$ python3 -q
>>> import numpy as np
>>> import numpy.linalg as la
>>> np.set_printoptions(precision=2, suppress=True, linewidth=200, legacy="1.25")
>>> data = np.load("m.npy")
>>> data
array([[0, 1, 1, 0, 1],
       [1, 0, 0, 1, 1],
       [1, 0, 0, 1, 1],
       [0, 1, 1, 0, 1],
       [1, 1, 1, 1, 0]])
>>> np.round(la.eigvalsh(data).min(), 2)
-2.0
>>> [round(float(la.det(data[:i, :i])), 2) + 0 for i in range(1, 6)]
[0.0, -1.0, 0.0, 0.0, 0.0]
>>> evals, V = la.eigh(data)
>>> np.abs(V[:, -1]).round(6).argmax()
4
>>> np.round(la.eigvalsh(data @ data), 2) + 0
array([ 0.  ,  0.  ,  1.53,  4.  , 10.47])
>>> evals.sum(), np.trace(data)
(0.0, 0)
>>> np.round(la.svd(data, compute_uv=False), 2) + 0
array([3.24, 2.  , 1.24, 0.  , 0.  ])
>>> (evals > 1e-8).sum(), (evals < -1e-8).sum()
(1, 2)
>>> np.round(V.T @ V, 2) + 0
array([[1., 0., 0., 0., 0.],
       [0., 1., 0., 0., 0.],
       [0., 0., 1., 0., 0.],
       [0., 0., 0., 1., 0.],
       [0., 0., 0., 0., 1.]])
>>> np.unique(evals.round(6) + 0, return_counts=True)[1]
array([1, 1, 2, 1])
>>> r = la.matrix_rank(data)
>>> r
3
>>> N = la.svd(data)[2][r:].T
>>> np.round(data @ N, 2) + 0
array([[0., 0.],
       [0., 0.],
       [0., 0.],
       [0., 0.],
       [0., 0.]])
>>> la.matrix_rank(data.T @ data), la.matrix_rank(data @ data.T)
(3, 3)
>>> N.shape
(5, 2)
>>> [int(la.matrix_rank(data[:, :j + 1])) for j in range(5)]
[1, 2, 2, 2, 3]
>>> mat = np.loadtxt("x.csv", delimiter=",")
>>> mat
array([[0.25, 0.25, 0.25, 0.  , 0.  , 0.25],
       [0.  , 0.33, 0.33, 0.33, 0.  , 0.  ],
       [0.  , 0.  , 0.5 , 0.  , 0.5 , 0.  ],
       [0.25, 0.  , 0.  , 0.5 , 0.25, 0.  ],
       [0.2 , 0.2 , 0.2 , 0.2 , 0.2 , 0.  ],
       [0.  , 0.5 , 0.  , 0.  , 0.  , 0.5 ]])
>>> mat @ np.ones(6)
array([1., 1., 1., 1., 1., 1.])
>>> mat.sum(axis=1)
array([1., 1., 1., 1., 1., 1.])
>>> la.matrix_power(mat, 100)
array([[0.12, 0.16, 0.25, 0.19, 0.22, 0.06],
       [0.12, 0.16, 0.25, 0.19, 0.22, 0.06],
       [0.12, 0.16, 0.25, 0.19, 0.22, 0.06],
       [0.12, 0.16, 0.25, 0.19, 0.22, 0.06],
       [0.12, 0.16, 0.25, 0.19, 0.22, 0.06],
       [0.12, 0.16, 0.25, 0.19, 0.22, 0.06]])
>>> np.sort(np.abs(la.eigvals(mat)))[::-1]
array([1.  , 0.5 , 0.45, 0.45, 0.2 , 0.2 ])
>>> pr = np.eye(6)[4]
>>> for _ in range(3):
...     pr = pr @ mat
...     print(pr.round(2))
... 
[0.2 0.2 0.2 0.2 0.2 0. ]
[0.14 0.16 0.26 0.21 0.19 0.05]
[0.12 0.15 0.25 0.19 0.22 0.06]
